In [1]: import numpy as np

In [2]: np.set_printoptions(suppress=True, linewidth=200)

In [3]: data = -2 * np.eye(13) + np.eye(13, k=1)

In [4]: data
Out[4]: 
array([[-2.,  1.,  0.,  0.,  0.,  0.,  0.,  0.,  0.,  0.,  0.,  0.,  0.],
       [ 0., -2.,  1.,  0.,  0.,  0.,  0.,  0.,  0.,  0.,  0.,  0.,  0.],
       [ 0.,  0., -2.,  1.,  0.,  0.,  0.,  0.,  0.,  0.,  0.,  0.,  0.],
       [ 0.,  0.,  0., -2.,  1.,  0.,  0.,  0.,  0.,  0.,  0.,  0.,  0.],
       [ 0.,  0.,  0.,  0., -2.,  1.,  0.,  0.,  0.,  0.,  0.,  0.,  0.],
       [ 0.,  0.,  0.,  0.,  0., -2.,  1.,  0.,  0.,  0.,  0.,  0.,  0.],
       [ 0.,  0.,  0.,  0.,  0.,  0., -2.,  1.,  0.,  0.,  0.,  0.,  0.],
       [ 0.,  0.,  0.,  0.,  0.,  0.,  0., -2.,  1.,  0.,  0.,  0.,  0.],
       [ 0.,  0.,  0.,  0.,  0.,  0.,  0.,  0., -2.,  1.,  0.,  0.,  0.],
       [ 0.,  0.,  0.,  0.,  0.,  0.,  0.,  0.,  0., -2.,  1.,  0.,  0.],
       [ 0.,  0.,  0.,  0.,  0.,  0.,  0.,  0.,  0.,  0., -2.,  1.,  0.],
       [ 0.,  0.,  0.,  0.,  0.,  0.,  0.,  0.,  0.,  0.,  0., -2.,  1.],
       [ 0.,  0.,  0.,  0.,  0.,  0.,  0.,  0.,  0.,  0.,  0.,  0., -2.]])

In [5]: Q, V = np.linalg.qr(data[:, :7])[0], np.linalg.qr(data[:, 7:])[0]

In [6]: sv = np.linalg.svd(Q.T @ V, compute_uv=False)

In [7]: round(float(np.linalg.norm(Q @ Q.T - V @ V.T, 2)), 4)
Out[7]: 1.0

In [8]: sv.round(4) + 0
Out[8]: array([0.5, 0. , 0. , 0. , 0. , 0. ])

In [9]: arr = np.load("run10.npy")

In [10]: arr
Out[10]: 
array([[ 2,  2,  4,  3],
       [ 1,  1,  3,  2],
       [-3, -3, -1, -2],
       [ 3,  3,  5,  4],
       [-3, -3, -1, -2],
       [-3, -3, -1, -2],
       [ 2,  2,  4,  3],
       [ 1,  1,  3,  2],
       [ 2,  2,  4,  3],
       [-1, -1,  1,  0],
       [ 3,  3,  5,  4]])

In [11]: np.linalg.cond(arr) > 100
Out[11]: np.True_

In [12]: [round(float(x), 4) for x in np.linalg.svd(arr, compute_uv=False)[:3]]
Out[12]: [17.1751, 4.9005, 0.0]

In [13]: round(np.linalg.norm(arr, 2) / np.linalg.norm(arr), 4)
Out[13]: np.float64(0.9616)

In [14]: m1 = np.array([[-1.6, 0.8, -0.1, 0.1, -0.2, 0.0, -0.8, 0.5, -0.9, 0.2, 0.2, 0.6],
    ...:     [-0.6, -0.5, 0.0, -0.5, -0.2, -0.2, -1.2, 0.4, -1.1, 0.1, -1.5, 1.5],
    ...:     [0.5, 1.2, 0.2, -0.9, 0.0, 0.9, 0.5, 1.8, -0.3, 1.5, 1.1, 0.6],
    ...:     [-0.6, 0.9, -0.6, 0.7, 0.1, -0.2, 0.5, 0.1, 0.6, -0.8, 0.5, -1.5]])

In [15]: m1
Out[15]: 
array([[-1.6,  0.8, -0.1,  0.1, -0.2,  0. , -0.8,  0.5, -0.9,  0.2,  0.2,  0.6],
       [-0.6, -0.5,  0. , -0.5, -0.2, -0.2, -1.2,  0.4, -1.1,  0.1, -1.5,  1.5],
       [ 0.5,  1.2,  0.2, -0.9,  0. ,  0.9,  0.5,  1.8, -0.3,  1.5,  1.1,  0.6],
       [-0.6,  0.9, -0.6,  0.7,  0.1, -0.2,  0.5,  0.1,  0.6, -0.8,  0.5, -1.5]])

In [16]: gram = m1.T @ m1

In [17]: np.round(np.linalg.eigvalsh(gram)[::-1], 4) + 0
Out[17]: array([13.1845, 10.993 ,  5.4496,  0.613 ,  0.    ,  0.    ,  0.    ,  0.    ,  0.    ,  0.    ,  0.    ,  0.    ])

In [18]: np.linalg.matrix_rank(gram)
Out[18]: np.int64(4)

In [19]: np.round(np.trace(gram), 4), round((m1 ** 2).sum(), 4)
Out[19]: (np.float64(30.24), np.float64(30.24))

In [20]: np.allclose(gram, gram.T)
Out[20]: True

In [21]: vec = np.array([1, 1, 2, 1, 0, 3, 0, 0, 3, 1, 3, 3])

In [22]: (m1 @ vec).argmax()
Out[22]: np.int64(2)

In [23]: np.linalg.norm(m1 @ vec) <= np.linalg.norm(m1, 2) * np.linalg.norm(vec) + 1e-9
Out[23]: np.True_

In [24]: m1 @ (2 * vec)
Out[24]: array([ -2. , -10.8,  19.2,  -5.6])

In [25]: np.round(m1 * vec, 4)
Out[25]: 
array([[-1.6,  0.8, -0.2,  0.1, -0. ,  0. , -0. ,  0. , -2.7,  0.2,  0.6,  1.8],
       [-0.6, -0.5,  0. , -0.5, -0. , -0.6, -0. ,  0. , -3.3,  0.1, -4.5,  4.5],
       [ 0.5,  1.2,  0.4, -0.9,  0. ,  2.7,  0. ,  0. , -0.9,  1.5,  3.3,  1.8],
       [-0.6,  0.9, -1.2,  0.7,  0. , -0.6,  0. ,  0. ,  1.8, -0.8,  1.5, -4.5]])

In [26]: np.sign((m1 @ vec).round(6))
Out[26]: array([-1., -1.,  1., -1.])

In [27]: M2 = np.array([[2, 0, 1],
    ...:     [-1, -2, 0],
    ...:     [1, -2, -1],
    ...:     [2, -2, -2],
    ...:     [1, -2, -1],
    ...:     [-1, 1, 0],
    ...:     [0, 0, 2],
    ...:     [0, -1, -2],
    ...:     [-1, -1, -2],
    ...:     [2, 2, -1],
    ...:     [2, -2, 0],
    ...:     [0, 2, -2]])

In [28]: np.linalg.matrix_rank(np.vstack([m1, M2.T]))
Out[28]: np.int64(7)

In [29]: np.round(np.einsum("ik,kj->ji", m1, M2), 4)
Out[29]: 
array([[-2.4, -3.4,  2.8, -2.2],
       [ 0.4,  9.1,  0.4, -8.7],
       [-3.7, -3.5, -2.6,  1.9]])

In [30]: np.round(np.einsum("ij,ij->i", m1, m1), 4)
Out[30]: array([ 5.4 ,  8.26, 10.75,  5.83])

In [31]: np.linalg.matrix_rank(m1 @ M2)
Out[31]: np.int64(3)

In [32]: np.round(m1 @ M2, 4)
Out[32]: 
array([[-2.4,  0.4, -3.7],
       [-3.4,  9.1, -3.5],
       [ 2.8,  0.4, -2.6],
       [-2.2, -8.7,  1.9]])

In [33]: theta = np.radians(135)

In [34]: r_ = np.eye(12)

In [35]: r_[11, 11] = r_[9, 9] = np.cos(theta)

In [36]: r_[11, 9], r_[9, 11] = -np.sin(theta), np.sin(theta)

In [37]: r_.round(4)
Out[37]: 
array([[ 1.    ,  0.    ,  0.    ,  0.    ,  0.    ,  0.    ,  0.    ,  0.    ,  0.    ,  0.    ,  0.    ,  0.    ],
       [ 0.    ,  1.    ,  0.    ,  0.    ,  0.    ,  0.    ,  0.    ,  0.    ,  0.    ,  0.    ,  0.    ,  0.    ],
       [ 0.    ,  0.    ,  1.    ,  0.    ,  0.    ,  0.    ,  0.    ,  0.    ,  0.    ,  0.    ,  0.    ,  0.    ],
       [ 0.    ,  0.    ,  0.    ,  1.    ,  0.    ,  0.    ,  0.    ,  0.    ,  0.    ,  0.    ,  0.    ,  0.    ],
       [ 0.    ,  0.    ,  0.    ,  0.    ,  1.    ,  0.    ,  0.    ,  0.    ,  0.    ,  0.    ,  0.    ,  0.    ],
       [ 0.    ,  0.    ,  0.    ,  0.    ,  0.    ,  1.    ,  0.    ,  0.    ,  0.    ,  0.    ,  0.    ,  0.    ],
       [ 0.    ,  0.    ,  0.    ,  0.    ,  0.    ,  0.    ,  1.    ,  0.    ,  0.    ,  0.    ,  0.    ,  0.    ],
       [ 0.    ,  0.    ,  0.    ,  0.    ,  0.    ,  0.    ,  0.    ,  1.    ,  0.    ,  0.    ,  0.    ,  0.    ],
       [ 0.    ,  0.    ,  0.    ,  0.    ,  0.    ,  0.    ,  0.    ,  0.    ,  1.    ,  0.    ,  0.    ,  0.    ],
       [ 0.    ,  0.    ,  0.    ,  0.    ,  0.    ,  0.    ,  0.    ,  0.    ,  0.    , -0.7071,  0.    ,  0.7071],
       [ 0.    ,  0.    ,  0.    ,  0.    ,  0.    ,  0.    ,  0.    ,  0.    ,  0.    ,  0.    ,  1.    ,  0.    ],
       [ 0.    ,  0.    ,  0.    ,  0.    ,  0.    ,  0.    ,  0.    ,  0.    ,  0.    , -0.7071,  0.    , -0.7071]])

In [38]: M2 = m1 @ r_.T

In [39]: np.round(np.abs(M2 - m1).max(axis=0), 4)
Out[39]: array([0.    , 0.    , 0.    , 0.    , 0.    , 0.    , 0.    , 0.    , 0.    , 2.1364, 0.    , 3.1263])

In [40]: M2.round(4)
Out[40]: 
array([[-1.6   ,  0.8   , -0.1   ,  0.1   , -0.2   ,  0.    , -0.8   ,  0.5   , -0.9   ,  0.2828,  0.2   , -0.5657],
       [-0.6   , -0.5   ,  0.    , -0.5   , -0.2   , -0.2   , -1.2   ,  0.4   , -1.1   ,  0.9899, -1.5   , -1.1314],
       [ 0.5   ,  1.2   ,  0.2   , -0.9   ,  0.    ,  0.9   ,  0.5   ,  1.8   , -0.3   , -0.6364,  1.1   , -1.4849],
       [-0.6   ,  0.9   , -0.6   ,  0.7   ,  0.1   , -0.2   ,  0.5   ,  0.1   ,  0.6   , -0.495 ,  0.5   ,  1.6263]])

In [41]: np.allclose(m1 @ m1.T, M2 @ M2.T)
Out[41]: True
